$ python3 -q
>>> import numpy as np
>>> import numpy.linalg as la
>>> np.set_printoptions(suppress=True, linewidth=140)
>>> rnd = lambda a: np.round(a, 2) + 0
>>> q, _ = la.qr(np.array([[-0.1, -0.9, -0.1, 0.1, -0.7, 0.2, -0.6, -0.9, -0.3],
...     [0.7, -1.4, 0.1, 2.2, -0.5, -1.1, -0.6, -0.2, 0.9],
...     [-1.4, 0.8, 0.2, 0.9, -0.3, 1.4, -1.6, 0.0, 1.5],
...     [-0.8, -0.6, -0.1, 2.4, -0.3, 0.1, 1.6, -0.9, 0.1],
...     [0.1, -1.4, 1.0, -0.1, -0.3, -1.0, 0.3, 0.3, 0.5],
...     [0.2, 0.7, 0.5, 2.0, 2.1, 1.8, -2.3, 0.0, -1.8],
...     [-1.9, -1.1, -0.1, 1.8, 0.2, 0.9, -0.5, 0.6, -0.2],
...     [0.4, -0.8, 0.5, 0.0, 0.4, 1.8, -0.2, 0.7, 0.2],
...     [0.2, 0.4, -0.3, -0.3, -0.6, 0.3, 1.8, 0.4, -0.7]]))
>>> K = q[:, :9]
>>> rnd(K)
array([[-0.04, -0.31,  0.2 ,  0.09,  0.06, -0.36, -0.41,  0.61,  0.43],
       [ 0.27, -0.5 ,  0.14, -0.55,  0.3 ,  0.07, -0.35, -0.37, -0.08],
       [-0.53,  0.3 , -0.35, -0.06,  0.56, -0.24, -0.33, -0.09, -0.12],
       [-0.3 , -0.2 ,  0.12, -0.45,  0.23,  0.03,  0.58,  0.46, -0.23],
       [ 0.04, -0.49, -0.64,  0.29,  0.23,  0.31,  0.2 ,  0.02,  0.27],
       [ 0.08,  0.24, -0.5 , -0.62, -0.4 , -0.05, -0.06,  0.12,  0.35],
       [-0.72, -0.35,  0.12, -0.01, -0.44,  0.02, -0.02, -0.34,  0.17],
       [ 0.15, -0.29, -0.29,  0.08, -0.2 , -0.76,  0.16, -0.12, -0.38],
       [ 0.08,  0.14,  0.21, -0.04,  0.3 , -0.35,  0.44, -0.37,  0.62]])
>>> # orthonormal columns
>>> x0 = np.array([3, -3, 1, 2, 1, -2, 1, 1, 3])
>>> rnd(K @ (2 * x0))
array([ 6.96,  1.07, -5.42, -1.13,  4.32, -2.89, -2.71,  2.84,  5.78])
>>> rnd(K @ x0)
array([ 3.48,  0.53, -2.71, -0.56,  2.16, -1.44, -1.35,  1.42,  2.89])
>>> rnd(np.einsum("ij,j->i", K, x0))
array([ 3.48,  0.53, -2.71, -0.56,  2.16, -1.44, -1.35,  1.42,  2.89])
>>> np.sign((K @ x0).round(6))
array([ 1.,  1., -1., -1.,  1., -1., -1.,  1.,  1.])
>>> (K @ x0).argmax()
np.int64(0)
>>> r0, g = K[6], K[5]
>>> r0 @ r0
np.float64(1.0)
>>> p = (r0 @ g) / (r0 @ r0) * r0
>>> rnd(np.outer(r0, g))
array([[-0.05, -0.17,  0.36,  0.45,  0.29,  0.03,  0.04, -0.09, -0.25],
       [-0.03, -0.09,  0.18,  0.22,  0.14,  0.02,  0.02, -0.04, -0.12],
       [ 0.01,  0.03, -0.06, -0.08, -0.05, -0.01, -0.01,  0.01,  0.04],
       [ 0.  ,  0.  ,  0.01,  0.01,  0.  ,  0.  ,  0.  ,  0.  ,  0.  ],
       [-0.03, -0.11,  0.22,  0.28,  0.18,  0.02,  0.02, -0.05, -0.15],
       [ 0.  ,  0.01, -0.01, -0.01, -0.01,  0.  ,  0.  ,  0.  ,  0.01],
       [ 0.  , -0.01,  0.01,  0.02,  0.01,  0.  ,  0.  ,  0.  , -0.01],
       [-0.03, -0.08,  0.17,  0.21,  0.14,  0.02,  0.02, -0.04, -0.12],
       [ 0.01,  0.04, -0.08, -0.1 , -0.07, -0.01, -0.01,  0.02,  0.06]])
>>> rnd(g - p)
array([ 0.08,  0.24, -0.5 , -0.62, -0.4 , -0.05, -0.06,  0.12,  0.35])
>>> def softmax(z):
...     e = np.exp(z - z.max(axis=-1, keepdims=True))
...     return e / e.sum(axis=-1, keepdims=True)
... 
>>> rnd(softmax(10 * K[8]))
array([0.  , 0.01, 0.01, 0.  , 0.03, 0.  , 0.14, 0.  , 0.8 ])
>>> rnd(softmax(K[8]))
array([0.1 , 0.11, 0.12, 0.09, 0.13, 0.07, 0.15, 0.07, 0.18])
>>> rnd(softmax(K).sum(axis=1))
array([1., 1., 1., 1., 1., 1., 1., 1., 1.])
>>> att = K @ K.T / np.sqrt(9)
>>> rnd(softmax(att)[8] @ K)
array([-0.1 , -0.15, -0.1 , -0.14,  0.08, -0.16,  0.04, -0.03,  0.14])
>>> rnd(softmax(att + np.triu(np.full(att.shape, -np.inf), 1)))
array([[1.  , 0.  , 0.  , 0.  , 0.  , 0.  , 0.  , 0.  , 0.  ],
       [0.42, 0.58, 0.  , 0.  , 0.  , 0.  , 0.  , 0.  , 0.  ],
       [0.29, 0.29, 0.41, 0.  , 0.  , 0.  , 0.  , 0.  , 0.  ],
       [0.23, 0.23, 0.23, 0.32, 0.  , 0.  , 0.  , 0.  , 0.  ],
       [0.19, 0.19, 0.19, 0.19, 0.26, 0.  , 0.  , 0.  , 0.  ],
       [0.16, 0.16, 0.16, 0.16, 0.16, 0.22, 0.  , 0.  , 0.  ],
       [0.14, 0.14, 0.14, 0.14, 0.14, 0.14, 0.19, 0.  , 0.  ],
       [0.12, 0.12, 0.12, 0.12, 0.12, 0.12, 0.12, 0.17, 0.  ],
       [0.11, 0.11, 0.11, 0.11, 0.11, 0.11, 0.11, 0.11, 0.15]])
